>>> import numpy as np
>>> np.set_printoptions(suppress=True, linewidth=100)
>>> def rnd(a):
...     return np.round(a, 2) + 0
... 
>>> E = np.load("test3.npy")
>>> print(rnd(E))
[[ 2.3   2.21  3.21]
 [ 3.87  8.48  9.48]
 [ 1.19 -2.23 -1.23]
 [ 1.71 -0.16  0.84]
 [ 1.73 -0.09  0.91]
 [ 1.59 -0.64  0.36]
 [ 1.47 -1.13 -0.13]
 [ 1.19 -2.22 -1.22]
 [ 2.22  1.88  2.88]
 [ 1.51 -0.94  0.06]
 [ 2.97  4.86  5.86]
 [ 2.09  1.37  2.37]]
>>> U, sv, Vh = np.linalg.svd(E)
>>> print(rnd(sv))
[17.27  5.23  0.  ]
>>> other = U[:, :2] @ np.diag(sv[:2]) @ Vh[:2]
>>> print(rnd(other))
[[ 2.3   2.21  3.21]
 [ 3.87  8.48  9.48]
 [ 1.19 -2.23 -1.23]
 [ 1.71 -0.16  0.84]
 [ 1.73 -0.09  0.91]
 [ 1.59 -0.64  0.36]
 [ 1.47 -1.13 -0.13]
 [ 1.19 -2.22 -1.22]
 [ 2.22  1.88  2.88]
 [ 1.51 -0.94  0.06]
 [ 2.97  4.86  5.86]
 [ 2.09  1.37  2.37]]
>>> print(np.linalg.matrix_rank(E, rtol=0.05))
2
>>> print(rnd(np.linalg.norm(E - other) / np.linalg.norm(E)))
0.0
>>> dist = np.linalg.norm(E[:, None] - E[None], axis=-1)
>>> print(rnd(np.linalg.norm(E, axis=1)))
[ 4.53 13.3   2.82  1.91  1.95  1.75  1.86  2.8   4.1   1.78  8.17  3.44]
>>> print(np.unravel_index(dist.round(6).argmax(), dist.shape))
(np.int64(1), np.int64(2))
>>> print(np.flatnonzero(dist[0] < dist.mean() / 2))
[ 0  8 11]
>>> print(dist.shape)
(12, 12)
>>> t3 = np.stack([E, -3 * E, E[::-1]])
>>> print(rnd(np.einsum("bij,cij->bc", t3, t3)))
[[ 325.74 -977.21  275.28]
 [-977.21 2931.62 -825.84]
 [ 275.28 -825.84  325.74]]
>>> print(np.linalg.matrix_rank(t3.reshape(3, -1)))
2
>>> J = 5 * np.eye(2) + np.ones((2, 2))
>>> print(J)
[[6. 1.]
 [1. 6.]]
>>> # symmetric, so the eigenvalues are real
>>> w, vecs = np.linalg.eigh(J)
>>> x0 = np.array([2, -1])
>>> print(rnd(vecs * np.maximum(w, 0) @ vecs.T))
[[6. 1.]
 [1. 6.]]
>>> print(x0 @ J @ x0 / (x0 @ x0), w[0], w[-1])
5.2 5.0 7.0
>>> X = np.array([[-9.0, 9.0, -18.0, -27.0],
...     [-11.0, 9.0, -11.0, -22.0],
...     [-7.0, 9.0, -34.0, -41.0],
...     [7.0, -9.0, 25.0, 32.0]])
>>> # null space of dimension 1
>>> U, sv, Vh = np.linalg.svd(X)
>>> vecs = Vh[:(sv > 1e-8).sum()]
>>> rng = np.random.default_rng(905155)
>>> x0 = X[3] + 4 * X[1] + rng.integers(2) * np.eye(4)[0]
>>> print(x0)
[-36.  27. -19. -56.]
>>> print(rnd(np.linalg.norm(x0 - vecs.T @ vecs @ x0)))
0.58
>>> print(np.allclose(vecs.T @ vecs @ x0, x0))
False
>>> rk = np.linalg.matrix_rank(X)
>>> print(rk)
3
>>> N = np.linalg.svd(X)[2][rk:].T
>>> print(rnd(N @ N.T))
[[ 0.33  0.    0.33 -0.33]
 [ 0.    0.    0.    0.  ]
 [ 0.33  0.    0.33 -0.33]
 [-0.33  0.   -0.33  0.33]]
>>> print([int(np.linalg.matrix_rank(X[:, :j + 1])) for j in range(4)])
[1, 2, 3, 3]
>>> print(N.shape)
(4, 1)
>>> print([int(np.linalg.matrix_rank(np.delete(X, i, axis=0))) for i in range(4)])
[3, 3, 2, 3]
>>> print(rnd(N[:, 0] / N[np.abs(N[:, 0]).round(6).argmax(), 0]))
[ 1.  0.  1. -1.]
>>> U, sv, Vh = np.linalg.svd(X)
>>> print(rnd(sv))
[81.62 10.3   0.82  0.  ]
>>> print(np.argmax(sv[:-1] / (sv[1:] + 1e-6)) + 1)
3
>>> other = U[:, :3] @ np.diag(sv[:3]) @ Vh[:3]
>>> print(rnd(other))
[[ -9.   9. -18. -27.]
 [-11.   9. -11. -22.]
 [ -7.   9. -34. -41.]
 [  7.  -9.  25.  32.]]
>>> print(np.linalg.matrix_rank(other))
3
>>> print(rnd(np.abs(X - other).max()))
0.0
>>> print(rnd(np.linalg.norm(X - other, 2)), rnd(sv[3]))
0.0 0.0
>>> print(np.unique(X.round(6), axis=0).shape)
(4, 4)
>>> print(rnd(np.trace(np.linalg.pinv(X) @ X)))
3.0
>>> print(np.allclose(X[:-1].T @ np.linalg.lstsq(X[:-1].T, X[-1])[0], X[-1]))
True
>>> print(np.linalg.lstsq(X[:-1].T, X[-1])[2])
3
>>> u = np.array([4, 4, 7])
>>> print(np.correlate(X[2], X[0], "full"))
[ 189. -117.  693. 1863.  351.  -63.  369.]
>>> print(np.cross(X[2, :3], X[0, :3]))
[144. 180.  18.]
>>> M = np.maximum(np.array([[1, 0],
...     [1, 0],
...     [0, 2],
...     [0, 2],
...     [2, 1],
...     [0, 2],
...     [0, 1],
...     [2, 0],
...     [0, 2],
...     [1, 2],
...     [0, 1],
...     [1, 0],
...     [2, 0],
...     [1, 2],
...     [2, 1],
...     [2, 0],
...     [2, 0],
...     [1, 0],
...     [1, 2],
...     [1, 1],
...     [2, 0],
...     [1, 1],
...     [1, 2],
...     [1, 2],
...     [0, 1],
...     [1, 0],
...     [1, 1]]) @ np.array([[1, -2, 2, 0], [0, 1, -2, 1]]) + np.array([3, 5, -1, 2]), 0)
>>> print(M)
[[4 3 1 2]
 [4 3 1 2]
 [3 7 0 4]
 [3 7 0 4]
 [5 2 1 3]
 [3 7 0 4]
 [3 6 0 3]
 [5 1 3 2]
 [3 7 0 4]
 [4 5 0 4]
 [3 6 0 3]
 [4 3 1 2]
 [5 1 3 2]
 [4 5 0 4]
 [5 2 1 3]
 [5 1 3 2]
 [5 1 3 2]
 [4 3 1 2]
 [4 5 0 4]
 [4 4 0 3]
 [5 1 3 2]
 [4 4 0 3]
 [4 5 0 4]
 [4 5 0 4]
 [3 6 0 3]
 [4 3 1 2]
 [4 4 0 3]]
>>> # row 1 repeats row 0
>>> print(np.linalg.matrix_rank(X, rtol=0.1))
2
>>> print(np.argsort(-np.linalg.norm(X, axis=0).round(6), kind="stable")[:3])
[3 2 1]
>>> cen = (M - M.mean(axis=0)) / M.std(axis=0)
>>> print(rnd(cen.std(axis=0)))
[1. 1. 1. 1.]
>>> beta = np.linalg.lstsq(np.delete(cen, 2, axis=1), cen[:, 2])[0]
>>> print(rnd(1 - np.var(cen[:, 2] - np.delete(cen, 2, axis=1) @ beta)))
0.76
>>> print(np.abs(beta).argmax())
1
>>> x0 = np.array([0, 2, 3, 0])
>>> y = M @ x0
>>> print(y)
[ 9  9 14 14  7 14 12 11 14 10 12  9 11 10  7 11 11  9 10  8 11  8 10 10 12  9  8]
>>> print(rnd(np.linalg.solve(M.T @ M, M.T @ y)))
[0. 2. 3. 0.]
>>> y = y + 0.1 * rng.normal(size=27)
>>> print(rnd(y))
[ 9.13  8.85 13.96 14.07  7.   13.96 12.12 10.97 14.05  9.82 11.93  9.06 11.02  9.92  6.96 10.82
 11.    8.79 10.01  7.98 10.97  7.95 10.02  9.97 12.01  9.13  7.96]
>>> beta, *_ = np.linalg.lstsq(M, y)
>>> print(rnd(M.T @ (y - M @ beta)))
[0. 0. 0. 0.]
>>> print(rnd(np.linalg.norm(y - M @ beta)))
0.44
>>> print([round(float(np.linalg.norm(np.linalg.solve(M.T @ M + lam * np.eye(4), M.T @ y))), 2) for lam in (0, 1, 10, 100)])
[3.62, 3.29, 2.16, 1.5]
>>> cen = M - M.mean(axis=0)
>>> U, sv, Vh = np.linalg.svd(cen, full_matrices=False)
>>> print(rnd(sv))
[12.76  2.96  2.53  0.  ]
>>> print(rnd((sv ** 2).sum() ** 2 / (sv ** 4).sum()))
1.19
>>> print(np.abs(Vh[0]).argmax())
1
>>> print(np.abs(U[:, 0]).argmax())
7
>>> print(rnd(cen.mean(axis=0)))
[0. 0. 0. 0.]
>>> other = np.array([[3, 0], [0, -3], [2, 3]])
>>> m1 = np.kron(np.eye(3, dtype=int), other)
>>> print(m1)
[[ 3  0  0  0  0  0]
 [ 0 -3  0  0  0  0]
 [ 2  3  0  0  0  0]
 [ 0  0  3  0  0  0]
 [ 0  0  0 -3  0  0]
 [ 0  0  2  3  0  0]
 [ 0  0  0  0  3  0]
 [ 0  0  0  0  0 -3]
 [ 0  0  0  0  2  3]]
>>> proj = m1 @ np.linalg.solve(m1.T @ m1, m1.T)
>>> print(np.linalg.matrix_rank(np.eye(9) - proj))
3
>>> x0 = np.array([-2, 0, -3, -1, -3, -4])
>>> h = np.maximum(m1 @ x0, 0)
>>> print(rnd(np.tanh(m1 @ x0)))
[-1.  0. -1. -1.  1. -1. -1.  1. -1.]
>>> print(m1 * (h > 1e-9)[:, None])
[[ 0  0  0  0  0  0]
 [ 0  0  0  0  0  0]
 [ 0  0  0  0  0  0]
 [ 0  0  0  0  0  0]
 [ 0  0  0 -3  0  0]
 [ 0  0  0  0  0  0]
 [ 0  0  0  0  0  0]
 [ 0  0  0  0  0 -3]
 [ 0  0  0  0  0  0]]
>>> print(h)
[ 0  0  0  0  3  0  0 12  0]
>>> print(m1.T @ h)
[  0   0   0  -9   0 -36]
>>> print(np.flatnonzero(h > 1e-9))
[4 7]
>>> lab = rng.permutation(6)
>>> other = m1[:, lab] * rng.choice([-1, 1], 6)
>>> print(other)
[[ 0  0  0 -3  0  0]
 [ 0  0  3  0  0  0]
 [ 0  0 -3 -2  0  0]
 [-3  0  0  0  0  0]
 [ 0 -3  0  0  0  0]
 [-2  3  0  0  0  0]
 [ 0  0  0  0  0 -3]
 [ 0  0  0  0  3  0]
 [ 0  0  0  0 -3 -2]]
>>> U, _, Vh = np.linalg.svd(m1.T @ other)
>>> print(rnd(np.linalg.lstsq(m1, other)[0]))
[[ 0.  0.  0. -1.  0.  0.]
 [ 0.  0. -1.  0.  0.  0.]
 [-1.  0.  0.  0.  0.  0.]
 [ 0.  1.  0.  0.  0.  0.]
 [ 0.  0.  0.  0.  0. -1.]
 [ 0.  0.  0.  0. -1.  0.]]
>>> print(rnd(U @ Vh))
[[ 0.  0.  0. -1.  0.  0.]
 [ 0.  0. -1.  0.  0.  0.]
 [-1.  0.  0.  0.  0.  0.]
 [ 0.  1.  0.  0.  0.  0.]
 [ 0.  0.  0.  0.  0. -1.]
 [ 0.  0.  0.  0. -1.  0.]]
>>> print(lab)
[2 3 1 0 5 4]
>>> t3 = np.stack([m1, -3 * m1, m1[::-1]])
>>> print(np.einsum("bij,cij->bc", t3, t3))
[[  93 -279   21]
 [-279  837  -63]
 [  21  -63   93]]
>>> print(rnd(np.linalg.norm(t3, axis=(1, 2))))
[ 9.64 28.93  9.64]
>>> q, Rm = np.linalg.qr(m1)
>>> print(rnd(q @ Rm))
[[ 3.  0.  0.  0.  0.  0.]
 [ 0. -3.  0.  0.  0.  0.]
 [ 2.  3.  0.  0.  0.  0.]
 [ 0.  0.  3.  0.  0.  0.]
 [ 0.  0.  0. -3.  0.  0.]
 [ 0.  0.  2.  3.  0.  0.]
 [ 0.  0.  0.  0.  3.  0.]
 [ 0.  0.  0.  0.  0. -3.]
 [ 0.  0.  0.  0.  2.  3.]]
>>> print(q.shape, Rm.shape)
(9, 6) (6, 6)
>>> print(np.allclose(Rm.T @ Rm, m1.T @ m1))
True
>>> print(np.trace(q @ q.T))
6.0
>>> K = np.load("layer8.npy")
>>> print(K)
[[-2  1 -1 -1  1]
 [ 0  1 -2  2  1]
 [-2  3 -5  3  3]]
>>> # null space of dimension 3
>>> print(rnd(np.trace(np.linalg.pinv(K) @ K)))
2.0
>>> print(np.linalg.lstsq(K[:-1].T, K[-1])[2])
2
>>> print(rnd(K @ np.linalg.pinv(K) @ K))
[[-2.  1. -1. -1.  1.]
 [ 0.  1. -2.  2.  1.]
 [-2.  3. -5.  3.  3.]]
>>> print(np.linalg.matrix_rank(K, rtol=0.1))
2
>>> print(np.linalg.cond(K) > 100)
True
>>> print(np.argsort(-np.linalg.norm(K, axis=0).round(6), kind="stable")[:3])
[2 3 1]
>>> rk = np.linalg.matrix_rank(K)
>>> print(rk)
2
>>> N = np.linalg.svd(K)[2][rk:].T
>>> print(N.shape)
(5, 3)
>>> print(np.allclose(K @ N, 0))
True
>>> print([int(np.linalg.matrix_rank(K[:, :j + 1])) for j in range(5)])
[1, 2, 2, 2, 2]
>>> print(rnd(N @ N.T))
[[ 0.47  0.21 -0.16 -0.37  0.21]
 [ 0.21  0.82  0.26 -0.05 -0.18]
 [-0.16  0.26  0.55  0.29  0.26]
 [-0.37 -0.05  0.29  0.34 -0.05]
 [ 0.21 -0.18  0.26 -0.05  0.82]]
>>> print([int(np.linalg.matrix_rank(np.delete(K, i, axis=0))) for i in range(3)])
[2, 2, 2]
>>> print(np.linalg.matrix_rank(K.T @ K), np.linalg.matrix_rank(K @ K.T))
2 2
